$ ipython --no-banner

In [1]: import numpy as np

In [2]: import numpy.linalg as la

In [3]: np.set_printoptions(precision=1, suppress=True, linewidth=160, legacy="1.25")

In [4]: E = np.loadtxt("test7.csv", delimiter=",")

In [5]: E
Out[5]: 
array([[-7.1,  6.6,  2.3],
       [-9.5,  2.6,  1.9],
       [-5.5, -8.3, -0.8],
       [ 7.9, -5.6, -2.3],
       [-2.4,  9.5,  2.2],
       [-9.2, -3.9,  0.6],
       [-9.1,  3.7,  2.1],
       [ 4.9,  8.7,  0.9],
       [-8. ,  5.5,  2.3],
       [-2.1, -9.6, -1.5],
       [-8.7,  4.5,  2.2],
       [-8.7,  4.4,  2.1],
       [ 0.9,  9.8,  1.7],
       [-3.9, -9.2, -1.2],
       [ 2.7, -9.4, -2.2],
       [-2.1,  9.6,  2.1],
       [ 9.6,  2.8, -0.9],
       [-3.7,  9. ,  2.3]])

In [6]: W = np.array([[2, 0, -2, -1], [-1, -1, 2, 0], [2, 0, 1, -2]])

In [7]: c = np.array([1, 1, 2, -2])

In [8]: act = np.maximum(E @ W + c, 0)

In [9]: (act > 0).mean(axis=0)
Out[9]: array([0.3, 0.3, 0.7, 0.6])

In [10]: basis = np.array([[4, 3, -4], [3, 2, 2], [-1, -5, -2], [-2, -2, -3]])

In [11]: (act @ basis).round(6).argmax(axis=1)
Out[11]: array([0, 0, 0, 0, 0, 0, 0, 0, 0, 0, 0, 0, 0, 0, 0, 0, 0, 0])

In [12]: W @ basis
Out[12]: 
array([[ 12,  18,  -1],
       [ -9, -15,  -2],
       [ 11,   5,  -4]])

In [13]: out = E / la.norm(E, axis=1, keepdims=True)

In [14]: C2 = out @ out.T

In [15]: np.argwhere(np.triu(np.abs(C2) > 0.95, 1))
Out[15]: 
array([[ 0,  3],
       [ 0,  8],
       [ 0, 10],
       [ 0, 11],
       [ 1,  6],
       [ 1, 10],
       [ 1, 11],
       [ 2,  7],
       [ 2, 13],
       [ 3,  6],
       [ 3,  8],
       [ 3, 10],
       [ 3, 11],
       [ 4, 14],
       [ 4, 15],
       [ 4, 17],
       [ 5, 16],
       [ 6,  8],
       [ 6, 10],
       [ 6, 11],
       [ 7,  9],
       [ 7, 13],
       [ 8, 10],
       [ 8, 11],
       [ 9, 12],
       [ 9, 13],
       [10, 11],
       [12, 13],
       [12, 15],
       [14, 15],
       [14, 17],
       [15, 17]])

In [16]: round(np.degrees(np.arccos(np.clip(C2[1, 15], -1, 1))), 1)
Out[16]: 61.0

In [17]: cen = E - E.mean(axis=0)

In [18]: U, s, Vt = la.svd(cen, full_matrices=False)

In [19]: la.matrix_rank(cen)
Out[19]: 2

In [20]: np.abs(U[:, 0]).argmax()
Out[20]: 14

In [21]: round(float((s ** 2).sum() ** 2 / (s ** 4).sum()), 1)
Out[21]: 1.9

In [22]: np.round(s ** 2 / (s ** 2).sum(), 1) + 0
Out[22]: array([0.6, 0.4, 0. ])

In [23]: s.round(1) + 0
Out[23]: array([31. , 24.7,  0. ])

In [24]: np.abs(Vt[0]).argmax()
Out[24]: 1
